% python3 -q
>>> import numpy as np
>>> np.set_printoptions(suppress=True, linewidth=200)
>>> feats = np.loadtxt("dump.csv", delimiter=",")
>>> print(feats)
[[ 3.  3.  1.  1. -2.  2. -1.]
 [ 0. -1.  2.  3.  3.  1. -3.]
 [ 0.  0. -1.  2. -3.  0.  1.]
 [ 0.  0.  0.  2. -2. -3.  1.]
 [ 0.  0.  0.  0.  1.  2.  0.]
 [ 0.  0.  0.  0.  0. -2. -1.]
 [ 0.  0.  0.  0.  0.  0. -1.]]
>>> # triangular, det is the product of the diagonal
>>> print(np.round(np.sort(np.linalg.eigvals(feats)), 2))
[-2. -1. -1. -1.  1.  2.  3.]
>>> print(feats @ feats)
[[  9.   6.   8.  16.  -4.  -2. -11.]
 [  0.   1.  -4.   7. -12.  -6.  10.]
 [  0.   0.   1.   2.  -4. -12.   0.]
 [  0.   0.   0.   4.  -6.  -4.   4.]
 [  0.   0.   0.   0.   1.  -2.  -2.]
 [  0.   0.   0.   0.   0.   4.   3.]
 [  0.   0.   0.   0.   0.   0.   1.]]
>>> O, evecs = np.linalg.qr(feats[:, :1])[0], np.linalg.qr(feats[:, 1:])[0]
>>> sigma = np.linalg.svd(O.T @ evecs, compute_uv=False)
>>> print(sigma.round(2))
[1.]
>>> print((sigma > 0.9).sum())
1
>>> Uu, sigma, VT = np.linalg.svd(feats, full_matrices=False)
>>> print(np.round(np.sqrt((sigma ** 2).sum()), 2), np.round(np.linalg.norm(feats), 2))
10.3 10.3
>>> print((sigma > 1e-8).sum())
7
>>> print(np.abs(Uu[:, 0]).round(6).argmax())
1
>>> print(np.round(np.abs(VT[0]), 2))
[0.02 0.14 0.28 0.06 0.72 0.39 0.47]
>>> print(np.round(np.cumsum(sigma ** 2) / np.sum(sigma ** 2), 2))
[0.41 0.7  0.91 0.98 1.   1.   1.  ]
>>> print(np.round(Uu.T @ Uu, 2) + 0)
[[1. 0. 0. 0. 0. 0. 0.]
 [0. 1. 0. 0. 0. 0. 0.]
 [0. 0. 1. 0. 0. 0. 0.]
 [0. 0. 0. 1. 0. 0. 0.]
 [0. 0. 0. 0. 1. 0. 0.]
 [0. 0. 0. 0. 0. 1. 0.]
 [0. 0. 0. 0. 0. 0. 1.]]
>>> print(Uu.shape, sigma.shape, VT.shape)
(7, 7) (7,) (7, 7)
>>> rng = np.random.default_rng(216)
>>> labels = rng.permutation(7)
>>> print(labels)
[3 4 0 1 2 6 5]
>>> M2 = feats[labels][:, labels]
>>> print(np.round(np.sort(np.abs(np.linalg.eigvals(M2))), 2))
[1. 1. 1. 1. 2. 2. 3.]
>>> print(round(np.linalg.det(M2), 2), round(np.linalg.det(feats[labels]), 2))
12.0 -12.0
>>> print(np.allclose(M2, feats))
False
>>> J = np.loadtxt("run15.csv", delimiter=",")
>>> print(J)
[[ -2.   0.  -1.   0.   1.  -1.  -1.   2.  -3.   1.]
 [ -4.  -3.   2.  -1.   2.  -4.   2.   3.  -3.   4.]
 [ -5.  -2.   1.  -1.   5.  -2.  -1.   2.  -5.   1.]
 [ -3.  -5.  -2.  -1.   5.   1.  -2.  -1.  -5.   2.]
 [ -1.  -2.  -2.  -2.   8.  -1.  -4.   2.  -3.   4.]
 [  1.  -3.  -3.  -1.   5.  -4.  -4.   2.  -4.   4.]
 [  3.  -1.  -1.  -4.   8.  -5.  -1.  -1.  -7.   3.]
 [  2.  -4.  -4.  -5.   9.  -4.   1.   1. -10.   4.]
 [  0.  -6.  -1.  -6.   6.  -3.   3.   4. -10.   6.]
 [  2.  -3.  -4.  -3.   8.  -3.   1.   7. -11.   6.]
 [  2.  -3.  -4.  -2.   9.  -1.   0.  10.  -8.   5.]
 [  5.  -4.  -4.  -1.   6.  -4.   0.  12. -10.   3.]
 [  3.  -6.  -1.   0.   6.  -4.  -1.  10.  -9.   6.]
 [  2.  -8.   0.  -2.   9.  -5.   1.   8. -12.   9.]
 [  0.  -8.   2.   0.   7.  -6.   3.   5.  -9.   6.]]
>>> M2 = np.c_[J[:, :8] @ np.array([[1, 2, 2, 2, 3, 3, 0, 2],
...     [0, 1, 2, 1, 1, 0, 1, 1],
...     [1, 3, 2, 3, 0, 1, 0, 3],
...     [3, 1, 1, 3, 1, 3, 0, 3],
...     [2, 2, 2, 2, 1, 2, 0, 1],
...     [0, 2, 2, 2, 1, 0, 1, 1],
...     [2, 3, 2, 3, 1, 2, 2, 0],
...     [2, 3, 2, 1, 3, 3, 2, 0]]), np.array([0, -2, -2, -3, 0, 2, 3, 1, -1, -2, 0, -1, 3, -3, 3])]
>>> print(M2)
[[  1.  -4.  -4.  -8.  -1.  -1.   1.  -7.   0.]
 [  9.   5.  -5.  -3.  -7.   4.   3. -10.  -2.]
 [  5.  -1.  -5.  -7. -10.  -3.  -2.  -9.  -2.]
 [ -4. -15. -15. -15. -14. -11. -10. -14.  -3.]
 [  3.  -4.  -2. -12.   2.   3.  -7.  -9.   0.]
 [  1. -15. -13. -21.   2.   5. -11. -12.   2.]
 [  2.  -2.   0.  -8.   3.   7. -10.  -7.   3.]
 [  5.  -1.  -3. -13.   6.  10.  -4. -22.   1.]
 [  7.  12.   0.  -8.   6.  11.   5. -24.  -1.]
 [ 21.  20.  13.   0.  27.  32.  10. -15.  -2.]
 [ 30.  33.  24.   9.  39.  44.  16.  -9.   0.]
 [ 34.  33.  21.   7.  48.  56.  16.  -7.  -1.]
 [ 32.  28.  14.   8.  34.  48.   8.  -1.   3.]
 [ 32.  29.  12.   9.  25.  44.   5.  -6.  -3.]
 [ 32.  24.   6.  14.  11.  37.   2.  -1.   3.]]
>>> print(np.round(np.linalg.norm(np.linalg.qr(J)[0].T @ M2, axis=0) ** 2 / ((M2 ** 2).sum(axis=0) + 1e-12), 2))
[1.   1.   1.   1.   1.   1.   1.   1.   0.56]
>>> print(np.round(np.linalg.lstsq(J, M2[:, 0])[0], 2) + 0)
[1. 0. 1. 3. 2. 0. 2. 2. 0. 0.]
>>> print(np.linalg.matrix_rank(np.c_[J, M2]))
11
>>> print(np.linalg.matrix_rank(M2))
9
